$ ipython --no-banner

In [1]: import numpy as np

In [2]: np.set_printoptions(precision=1, suppress=True, linewidth=120)

In [3]: u = np.array([2, 3, 7])

In [4]: mat = -1 * np.eye(3) + np.outer(u, u)

In [5]: mat
Out[5]: 
array([[ 3.,  6., 14.],
       [ 6.,  8., 21.],
       [14., 21., 48.]])

In [6]: round(np.linalg.det(mat[::-1]), 1)
Out[6]: np.float64(-61.0)

In [7]: round(np.linalg.det(mat.T), 1)
Out[7]: np.float64(61.0)

In [8]: np.linalg.eigvals(mat)
Out[8]: array([-1., 61., -1.])

In [9]: np.einsum("ij,ji->", mat, mat)
Out[9]: np.float64(3723.0)

In [10]: np.poly(mat)
Out[10]: array([   1.,  -59., -121.,  -61.])

In [11]: x0 = np.array([2, -3, 0])

In [12]: rhs = mat @ x0

In [13]: c, lr = np.zeros(3), 1 / np.linalg.norm(mat, 2) ** 2

In [14]: for i in range(10):
    ...:     c -= lr * mat.T @ (mat @ c - rhs)
    ...:     if i % 2 == 0: print(i, round(np.linalg.norm(mat @ c - rhs), 1))
    ...: 
0 3.5
2 3.5
4 3.5
6 3.5
8 3.5

In [15]: c
Out[15]: array([-0.2, -0.2, -0.6])

In [16]: np.abs(np.linalg.svd(mat)[2][-1])
Out[16]: array([1. , 0.1, 0.2])

In [17]: B = np.array([[-2, -6], [-1, -7]])

In [18]: C = np.array([[1, 3, 2], [2, -1, -1], [0, 1, -3]])

In [19]: X = np.kron(B, C)

In [20]: X
Out[20]: 
array([[ -2,  -6,  -4,  -6, -18, -12],
       [ -4,   2,   2, -12,   6,   6],
       [  0,  -2,   6,   0,  -6,  18],
       [ -1,  -3,  -2,  -7, -21, -14],
       [ -2,   1,   1, -14,   7,   7],
       [  0,  -1,   3,   0,  -7,  21]])

In [21]: rng = np.random.default_rng(1344)

In [22]: labels = rng.permutation(6)

In [23]: labels
Out[23]: array([1, 2, 5, 4, 3, 0])

In [24]: B = X[labels][:, labels]

In [25]: np.allclose(B, X)
Out[25]: False

In [26]: u = np.array([2, -2, -3, 2, 0, 0])

In [27]: B = X + np.outer(u, np.eye(6)[0])

In [28]: np.linalg.matrix_rank(B - X)
Out[28]: np.int64(1)

In [29]: B
Out[29]: 
array([[  0.,  -6.,  -4.,  -6., -18., -12.],
       [ -6.,   2.,   2., -12.,   6.,   6.],
       [ -3.,  -2.,   6.,   0.,  -6.,  18.],
       [  1.,  -3.,  -2.,  -7., -21., -14.],
       [ -2.,   1.,   1., -14.,   7.,   7.],
       [  0.,  -1.,   3.,   0.,  -7.,  21.]])

In [30]: np.linalg.matrix_rank(np.linalg.inv(B) - np.linalg.inv(X), tol=1e-8)
Out[30]: np.int64(1)

In [31]: M = np.load("layer1.npy")

In [32]: M.round(1) + 0
Out[32]: 
array([[ 0. , -0.1,  1. ],
       [-0.1,  1. ,  0.1],
       [ 1. ,  0.1,  0. ]])

In [33]: # symmetric, so the eigenvalues are real

In [34]: P = np.triu(np.array([[2, 3, 3], [-3, -2, -1], [-1, 1, -1]]), 1) + np.eye(3)

In [35]: B = P @ M @ np.linalg.inv(P)

In [36]: round(np.linalg.det(B), 1)
Out[36]: np.float64(-1.0)

In [37]: np.round(np.trace(B), 1), np.trace(M)
Out[37]: (np.float64(1.0), np.float64(1.0))

In [38]: np.all(np.linalg.eigvalsh(M) > 0)
Out[38]: np.False_

In [39]: [round(float(np.linalg.det(M[:i, :i])), 2) + 0 for i in range(1, 4)]
Out[39]: [0.0, 0.0, -1.0]

In [40]: np.round(np.linalg.eigvalsh(M).min(), 1)
Out[40]: np.float64(-1.0)

In [41]: A = np.load("out16.npy")

In [42]: A
Out[42]: 
array([[ 15,  18,  21,   0,   0,   0],
       [  0, -12, -12,   0,   0,   0],
       [-12,  24, -27,   0,   0,   0],
       [ 10,  12,  14,  15,  18,  21],
       [  0,  -8,  -8,   0, -12, -12],
       [ -8,  16, -18, -12,  24, -27]])

In [43]: A @ A
Out[43]: 
array([[  -27,   558,  -468,     0,     0,     0],
       [  144,  -144,   468,     0,     0,     0],
       [  144, -1152,   189,     0,     0,     0],
       [  -36,   744,  -624,   -27,   558,  -468],
       [  192,  -192,   624,   144,  -144,   468],
       [  192, -1536,   252,   144, -1152,   189]])

In [44]: np.allclose(A @ A.T, A.T @ A)
Out[44]: False

In [45]: W0 = np.loadtxt("block0.csv", delimiter=",")

In [46]: W0
Out[46]: 
array([[ 0.9, -1.6,  1.5,  5. ],
       [ 1.4, -0.2, -0.7, 19. ],
       [ 1. , -1.5,  0.2,  0. ],
       [-0.5,  0.3, -0.2, -3. ]])

In [47]: u, r1 = W0[2], W0[3]

In [48]: round(u @ u, 1)
Out[48]: np.float64(3.3)

In [49]: pr = (u @ r1) / (u @ u) * u

In [50]: round(float(np.linalg.norm(u + r1) ** 2 + np.linalg.norm(u - r1) ** 2), 1)
Out[50]: 25.3
